$ python -q
>>> import numpy as np
>>> from numpy import linalg as LA
>>> np.set_printoptions(precision=2, suppress=True, linewidth=200)
>>> def tidy(a):
...     return np.round(a, 2) + 0
... 
>>> rng = np.random.default_rng(794553)
>>> F = np.triu(rng.random((3, 3)) < 0.8, 1).astype(int)
>>> F = F + F.T
>>> F
array([[0, 0, 0],
       [0, 0, 0],
       [0, 0, 0]])
>>> B = np.array([[4, 3, 2], [0, 2, -3], [-1, 0, 2]])
>>> K = np.triu(B, 1)
>>> K
array([[ 0,  3,  2],
       [ 0,  0, -3],
       [ 0,  0,  0]])
>>> print([int(LA.matrix_rank(LA.matrix_power(K, p))) for p in range(1, 4)])
[2, 1, 0]
>>> np.prod(np.diag(K)), tidy(LA.det(K))
(np.int64(0), np.float64(0.0))
>>> LA.matrix_rank(K - K[0, 0] * np.eye(3))
np.int64(2)
>>> tidy(np.sort(LA.eigvals(K)))
array([0., 0., 0.])
>>> tidy(LA.norm(K, 2) / LA.norm(K))
np.float64(0.89)
>>> LA.matrix_rank(K, rtol=0.1)
np.int64(2)
>>> [round(float(x), 2) for x in LA.svd(K, compute_uv=False)[:3]]
[4.16, 2.16, 0.0]
>>> def softmax(z):
...     e = np.exp(z - z.max(axis=-1, keepdims=True))
...     return e / e.sum(axis=-1, keepdims=True)
... 
>>> print(softmax(K).sum(axis=1))
[1. 1. 1.]
>>> tidy(softmax(K[0]))
array([0.04, 0.71, 0.26])
>>> att = K @ K.T / np.sqrt(3)
>>> softmax(att).round(6).argmax(axis=1)
array([0, 1, 0])
>>> left, s, VT = LA.svd(K)
>>> np.argmax(s[:-1] / (s[1:] + 1e-6)) + 1
np.int64(2)
>>> tidy(s)
array([4.16, 2.16, 0.  ])
>>> B = left[:, :2] @ np.diag(s[:2]) @ VT[:2]
>>> LA.matrix_rank(B)
np.int64(2)
>>> tidy(LA.norm(K - B) / LA.norm(K))
np.float64(0.0)
>>> tidy(B)
array([[ 0.,  3.,  2.],
       [ 0.,  0., -3.],
       [ 0.,  0.,  0.]])
>>> E = np.load("layer13.npy")
>>> print(E)
[[1 0 0]
 [2 1 0]
 [0 1 1]]
>>> B = E / LA.norm(E, axis=1, keepdims=True)
>>> gram = B @ B.T
>>> tidy(np.degrees(np.arccos(np.clip(gram[1, 0], -1, 1))))
np.float64(26.57)
>>> tidy(LA.norm(B, axis=1))
array([1., 1., 1.])
>>> (gram - 2 * np.eye(3)).round(6).argmax(axis=1)
array([1, 0, 1])
>>> np.argwhere(np.triu(np.abs(gram) > 0.95, 1))
array([], shape=(0, 2), dtype=int64)
>>> th = np.radians(30)
>>> Rm = np.eye(3)
>>> Rm[0, 0] = Rm[2, 2] = np.cos(th)
>>> Rm[0, 2], Rm[2, 0] = -np.sin(th), np.sin(th)
>>> tidy(Rm)
array([[ 0.87,  0.  , -0.5 ],
       [ 0.  ,  1.  ,  0.  ],
       [ 0.5 ,  0.  ,  0.87]])
>>> B = E @ Rm.T
>>> np.allclose(LA.norm(E, axis=1), LA.norm(B, axis=1))
True
>>> np.allclose(E @ E.T, B @ B.T)
True
>>> tidy(np.sort(LA.eigvals(Rm).real))
array([0.87, 0.87, 1.  ])
>>> W0 = np.array([[-0.48, 0.52, 0.4], [0.84, -0.91, -0.7], [2.16, -2.34, -1.8]])
>>> W0
array([[-0.48,  0.52,  0.4 ],
       [ 0.84, -0.91, -0.7 ],
       [ 2.16, -2.34, -1.8 ]])
>>> rank = LA.matrix_rank(W0)
>>> rank
np.int64(1)
>>> ns = LA.svd(W0)[2][rank:].T
>>> ns.shape
(3, 2)
>>> LA.matrix_rank(W0.T @ W0), LA.matrix_rank(W0 @ W0.T)
(np.int64(1), np.int64(1))
>>> [int(LA.matrix_rank(np.delete(W0, i, axis=0))) for i in range(3)]
[1, 1, 1]
>>> left, s, VT = LA.svd(W0)
>>> V = VT[:(s > 1e-8).sum()]
>>> vec = W0[0] + 5 * W0[1] + rng.integers(2) * np.eye(3)[2]
>>> tidy(vec)
array([ 3.72, -4.03, -2.1 ])
>>> print(np.allclose(V.T @ V @ vec, vec))
False
>>> tidy(np.diag(V.T @ V))
array([0.35, 0.41, 0.24])
>>> print(tidy(V.T @ V))
[[ 0.35 -0.38 -0.29]
 [-0.38  0.41  0.31]
 [-0.29  0.31  0.24]]
>>> tidy(LA.norm(vec - V.T @ V @ vec))
np.float64(0.87)
>>> J = np.loadtxt("m.csv", delimiter=",")
>>> print(J)
[[40. 28.  0.]
 [31. 22.  0.]
 [ 0.  0.  0.]
 [ 0.  0.  0.]
 [ 0.  0.  0.]
 [13. 10.  0.]
 [ 0.  0.  0.]
 [49. 34.  0.]
 [22. 16.  0.]
 [40. 28.  0.]
 [31. 22.  0.]
 [ 0.  0.  0.]
 [40. 28.  0.]
 [ 0.  0.  0.]
 [ 0.  0.  0.]
 [13. 10.  0.]
 [ 0.  0.  0.]
 [ 0.  0.  0.]
 [ 0.  0.  0.]
 [ 0.  0.  0.]
 [13. 10.  0.]
 [ 0.  0.  0.]
 [13. 10.  0.]
 [ 0.  0.  0.]
 [ 0.  0.  0.]]
>>> print(np.allclose(J[:-1].T @ LA.lstsq(J[:-1].T, J[-1])[0], J[-1]))
True
>>> np.unique(J.round(6), axis=0).shape
(6, 3)
>>> LA.cond(J) > 100
np.True_
>>> print([round(float(x), 2) for x in LA.svd(J, compute_uv=False)[:3]])
[124.15, 1.52, 0.0]
>>> tidy(LA.norm(J, 2) / LA.norm(J))
np.float64(1.0)
>>> print(LA.matrix_rank(J, rtol=0.1))
1
>>> print(np.argsort(-LA.norm(J, axis=0).round(6), kind="stable")[:3])
[0 1 2]
>>> vec = np.array([0, 3, 0])
>>> a = np.maximum(J @ vec, 0)
>>> print(a)
[ 84.  66.   0.   0.   0.  30.   0. 102.  48.  84.  66.   0.  84.   0.   0.  30.   0.   0.   0.   0.  30.   0.  30.   0.   0.]
>>> np.maximum(J @ (3 * vec), 0)
array([252., 198.,   0.,   0.,   0.,  90.,   0., 306., 144., 252., 198.,   0., 252.,   0.,   0.,  90.,   0.,   0.,   0.,   0.,  90.,   0.,  90.,   0.,   0.])
>>> np.maximum(J @ vec, 0) - np.maximum(-J @ vec, 0)
array([ 84.,  66.,   0.,   0.,   0.,  30.,   0., 102.,  48.,  84.,  66.,   0.,  84.,   0.,   0.,  30.,   0.,   0.,   0.,   0.,  30.,   0.,  30.,   0.,   0.])
>>> np.tanh(J @ vec)
array([1., 1., 0., 0., 0., 1., 0., 1., 1., 1., 1., 0., 1., 0., 0., 1., 0., 0., 0., 0., 1., 0., 1., 0., 0.])
>>> J * (a > 1e-9)[:, None]
array([[40., 28.,  0.],
       [31., 22.,  0.],
       [ 0.,  0.,  0.],
       [ 0.,  0.,  0.],
       [ 0.,  0.,  0.],
       [13., 10.,  0.],
       [ 0.,  0.,  0.],
       [49., 34.,  0.],
       [22., 16.,  0.],
       [40., 28.,  0.],
       [31., 22.,  0.],
       [ 0.,  0.,  0.],
       [40., 28.,  0.],
       [ 0.,  0.,  0.],
       [ 0.,  0.,  0.],
       [13., 10.,  0.],
       [ 0.,  0.,  0.],
       [ 0.,  0.,  0.],
       [ 0.,  0.,  0.],
       [ 0.,  0.,  0.],
       [13., 10.,  0.],
       [ 0.,  0.,  0.],
       [13., 10.,  0.],
       [ 0.,  0.,  0.],
       [ 0.,  0.,  0.]])
>>> print(np.flatnonzero(a > 1e-9))
[ 0  1  5  7  8  9 10 12 15 20 22]
